$ python3 -q
>>> import numpy as np
>>> np.set_printoptions(precision=1, suppress=True, linewidth=100, floatmode="fixed")
>>> M = np.load("run11.npy")
>>> M
array([[ 4.0,  1.0,  1.0, -3.0],
       [ 4.0,  4.0,  2.0, -6.0],
       [ 2.0,  4.0,  3.0, -6.0],
       [ 4.0,  5.0,  2.0, -7.0]])
>>> np.argsort(-np.linalg.norm(M, axis=0).round(6), kind="stable")[:3]
array([3, 1, 0])
>>> np.abs(np.linalg.svd(M)[2][-1])
array([0.3, 0.6, 0.4, 0.7])
>>> [round(float(x), 1) for x in np.linalg.svd(M, compute_uv=False)[:3]]
[15.8, 2.9, 1.1]
>>> Y = M[0, 0] * M[1:] - np.outer(M[1:, 0], M[0])
>>> Y
array([[  0.0,  12.0,   4.0, -12.0],
       [  0.0,  14.0,  10.0, -18.0],
       [  0.0,  16.0,   4.0, -16.0]])
>>> np.linalg.matrix_rank(Y), np.linalg.matrix_rank(M)
(np.int64(3), np.int64(4))
>>> M.reshape(-1, 2)
array([[ 4.0,  1.0],
       [ 1.0, -3.0],
       [ 4.0,  4.0],
       [ 2.0, -6.0],
       [ 2.0,  4.0],
       [ 3.0, -6.0],
       [ 4.0,  5.0],
       [ 2.0, -7.0]])
>>> M.ravel(order="F")
array([ 4.0,  4.0,  2.0,  4.0,  1.0,  4.0,  4.0,  5.0,  1.0,  2.0,  3.0,  2.0, -3.0, -6.0, -6.0,
       -7.0])
>>> M.reshape(4, 5)
Traceback (most recent call last):
  File "<python-input-12>", line 1, in <module>
    M.reshape(4, 5)
    ~~~~~~~~~^^^^^^
ValueError: cannot reshape array of size 16 into shape (4,5)
>>> t3 = M.reshape(4, 2, -1)
>>> t3.transpose(1, 0, 2)
array([[[ 4.0,  1.0],
        [ 4.0,  4.0],
        [ 2.0,  4.0],
        [ 4.0,  5.0]],

       [[ 1.0, -3.0],
        [ 2.0, -6.0],
        [ 3.0, -6.0],
        [ 2.0, -7.0]]])
>>> np.einsum("ihd,ihd->ih", t3, t3)
array([[17.0, 10.0],
       [32.0, 40.0],
       [20.0, 45.0],
       [41.0, 53.0]])
>>> np.einsum("ihd,jhd->hij", t3, t3).shape
(2, 4, 4)
>>> t3[:, 0]
array([[4.0, 1.0],
       [4.0, 4.0],
       [2.0, 4.0],
       [4.0, 5.0]])
>>> t3.shape
(4, 2, 2)
>>> np.swapaxes(t3, 1, 2)[3]
array([[ 4.0,  2.0],
       [ 5.0, -7.0]])
>>> f = np.array([-2, 1, 0, 1, 1])
>>> g = np.array([-2, 3, 0, -2, 0, 2, 0, -2, -3, 0, 3, -1, 2, -2])
>>> J = f[:, None] + g[None, :]
>>> J
array([[-4,  1, -2, -4, -2,  0, -2, -4, -5, -2,  1, -3,  0, -4],
       [-1,  4,  1, -1,  1,  3,  1, -1, -2,  1,  4,  0,  3, -1],
       [-2,  3,  0, -2,  0,  2,  0, -2, -3,  0,  3, -1,  2, -2],
       [-1,  4,  1, -1,  1,  3,  1, -1, -2,  1,  4,  0,  3, -1],
       [-1,  4,  1, -1,  1,  3,  1, -1, -2,  1,  4,  0,  3, -1]])
>>> np.round(np.linalg.norm(J, 2) / np.linalg.norm(J), 1)
np.float64(0.9)
>>> np.argsort(-np.linalg.norm(J, axis=0).round(6), kind="stable")[:3]
array([ 1, 10,  8])
>>> np.linalg.matrix_rank(J, rtol=0.1)
np.int64(2)
